% python3 -q
>>> import numpy as np
>>> np.set_printoptions(suppress=True, linewidth=120)
>>> E = np.load("test0.npy")
>>> E
array([[0., 0., 2., 0.],
       [0., 0., 0., 0.],
       [2., 0., 0., 0.],
       [0., 0., 0., 0.]])
>>> U, sigma, Vh = np.linalg.svd(E)
>>> vecs = Vh[:(sigma > 1e-8).sum()]
>>> rng = np.random.default_rng(31)
>>> x0 = E[3] + 5 * E[1] + rng.integers(2) * np.eye(4)[3]
>>> x0
array([0., 0., 0., 1.])
>>> np.allclose(vecs.T @ vecs @ x0, x0)
False
>>> np.linalg.matrix_rank(np.vstack([E, x0]))
np.int64(3)
>>> np.diag(vecs.T @ vecs)
array([1., 0., 1., 0.])
>>> np.flatnonzero(np.linalg.matrix_power((E != 0) + (E.T != 0) + np.eye(4), 4)[2])
array([0, 2])
>>> np.round(np.linalg.det(E), 2)
np.float64(0.0)
>>> x0 = np.array([1, 2, 0, -1])
>>> h = np.maximum(E @ x0, 0)
>>> np.flatnonzero(h > 1e-9)
array([2])
>>> np.round(np.tanh(E @ x0), 2)
array([0.  , 0.  , 0.96, 0.  ])
>>> idx = rng.permutation(4)
>>> idx
array([3, 1, 0, 2])
>>> Y = E[idx][:, idx]
>>> np.allclose(Y, E)
False
>>> np.round(np.sort(np.abs(np.linalg.eigvals(Y))), 2)
array([0., 0., 2., 2.])
>>> np.trace(Y)
np.float64(0.0)
>>> np.diag(Y)
array([0., 0., 0., 0.])
>>> round(np.linalg.det(Y), 2), round(np.linalg.det(E[idx]), 2)
(np.float64(0.0), np.float64(0.0))
>>> feats = np.load("arr.npy")
>>> feats
array([[ 1., -1.,  1., -4.],
       [ 3.,  1., -3.,  3.],
       [ 1.,  0., -1.,  1.],
       [ 0.,  0.,  0.,  5.]])
>>> feats.ravel(order="F")
array([ 1.,  3.,  1.,  0., -1.,  1.,  0.,  0.,  1., -3., -1.,  0., -4.,  3.,  1.,  5.])
>>> feats.reshape(-1, 2)
array([[ 1., -1.],
       [ 1., -4.],
       [ 3.,  1.],
       [-3.,  3.],
       [ 1.,  0.],
       [-1.,  1.],
       [ 0.,  0.],
       [ 0.,  5.]])
>>> T = feats.reshape(4, 2, -1)
>>> T.shape
(4, 2, 2)
>>> U, sigma, Vh = np.linalg.svd(E)
>>> sigma
array([2., 2., 0., 0.])
>>> np.argmax(sigma[:-1] / (sigma[1:] + 1e-6)) + 1
np.int64(2)
>>> Y = U[:, :2] @ np.diag(sigma[:2]) @ Vh[:2]
>>> np.round(np.linalg.norm(E - Y, 2), 2), sigma[2]
(np.float64(0.0), np.float64(0.0))
>>> np.linalg.matrix_rank(E, rtol=0.05)
np.int64(2)
>>> Y
array([[0., 0., 2., 0.],
       [0., 0., 0., 0.],
       [2., 0., 0., 0.],
       [0., 0., 0., 0.]])
>>> Y = feats + rng.integers(-2, 3, (4, 3)) @ rng.integers(-2, 3, (3, 4))
>>> Y
array([[ 4., -3.,  7.,  0.],
       [ 2.,  2., -7.,  0.],
       [ 9.,  0.,  0., -2.],
       [-1., -6.,  4., 11.]])
>>> np.abs(Y - feats).sum(axis=1)
array([15.,  9., 12., 17.])
>>> Y - feats
array([[ 3., -2.,  6.,  4.],
       [-1.,  1., -4., -3.],
       [ 8.,  0.,  1., -3.],
       [-1., -6.,  4.,  6.]])
>>> idx = rng.permutation(4)
>>> Y = feats[:, idx] * rng.choice([-1, 1], 4)
>>> Y
array([[-1., -1.,  4., -1.],
       [ 1.,  3., -3., -3.],
       [ 0.,  1., -1., -1.],
       [ 0., -0., -5., -0.]])
>>> U, _, Vh = np.linalg.svd(feats.T @ Y)
>>> np.round(np.linalg.lstsq(feats, Y)[0], 2) + 0
array([[ 0.,  0.,  0., -1.],
       [ 1.,  0.,  0.,  0.],
       [ 0., -1.,  0.,  0.],
       [ 0.,  0., -1.,  0.]])
>>> idx = rng.permutation(4)
>>> idx
array([3, 1, 2, 0])
>>> Y = feats[idx][:, idx]
>>> np.allclose(Y, feats)
False
>>> Y
array([[ 5.,  0.,  0.,  0.],
       [ 3.,  1., -3.,  3.],
       [ 1.,  0., -1.,  1.],
       [-4., -1.,  1.,  1.]])
>>> J = np.load("data.npy")
>>> J
array([[4, 7, 3, 2, 6],
       [5, 9, 6, 3, 3],
       [5, 9, 6, 3, 3],
       [0, 2, 6, 5, 3],
       [2, 8, 7, 5, 6],
       [3, 9, 1, 7, 8]])
>>> idx = rng.permutation(5)
>>> Y = J[:, idx] * rng.choice([-1, 1], 5)
>>> Y
array([[ 6,  4,  2, -7,  3],
       [ 3,  5,  3, -9,  6],
       [ 3,  5,  3, -9,  6],
       [ 3,  0,  5, -2,  6],
       [ 6,  2,  5, -8,  7],
       [ 8,  3,  7, -9,  1]])
>>> U, _, Vh = np.linalg.svd(J.T @ Y)
>>> np.round(np.linalg.lstsq(J, Y)[0], 2) + 0
array([[ 0.,  1.,  0.,  0.,  0.],
       [ 0.,  0.,  0., -1.,  0.],
       [ 0.,  0.,  0.,  0.,  1.],
       [ 0.,  0.,  1.,  0.,  0.],
       [ 1.,  0.,  0.,  0.,  0.]])
>>> idx
array([4, 0, 3, 1, 2])
>>> np.round(U @ Vh, 2) + 0
array([[ 0.,  1.,  0.,  0.,  0.],
       [ 0.,  0.,  0., -1.,  0.],
       [ 0.,  0.,  0.,  0.,  1.],
       [ 0.,  0.,  1.,  0.,  0.],
       [ 1.,  0.,  0.,  0.,  0.]])
>>> P = J @ np.linalg.solve(J.T @ J, J.T)
>>> np.round(np.diag(P), 2)
array([1. , 0.5, 0.5, 1. , 1. , 1. ])
>>> data = np.array([[-2, -2, 1, 2], [2, 0, -1, 0], [-2, 0, -2, 3]])
>>> data[0] = data[1]
>>> data
array([[ 2,  0, -1,  0],
       [ 2,  0, -1,  0],
       [-2,  0, -2,  3]])
>>> Y = data / np.linalg.norm(data, axis=1, keepdims=True)
>>> gram = Y @ Y.T
>>> np.round(np.degrees(np.arccos(np.clip(gram[0, 1], -1, 1))), 2)
np.float64(0.0)
>>> (gram - 2 * np.eye(3)).round(6).argmax(axis=1)
array([1, 0, 0])
>>> gram.round(2)
array([[ 1.  ,  1.  , -0.22],
       [ 1.  ,  1.  , -0.22],
       [-0.22, -0.22,  1.  ]])
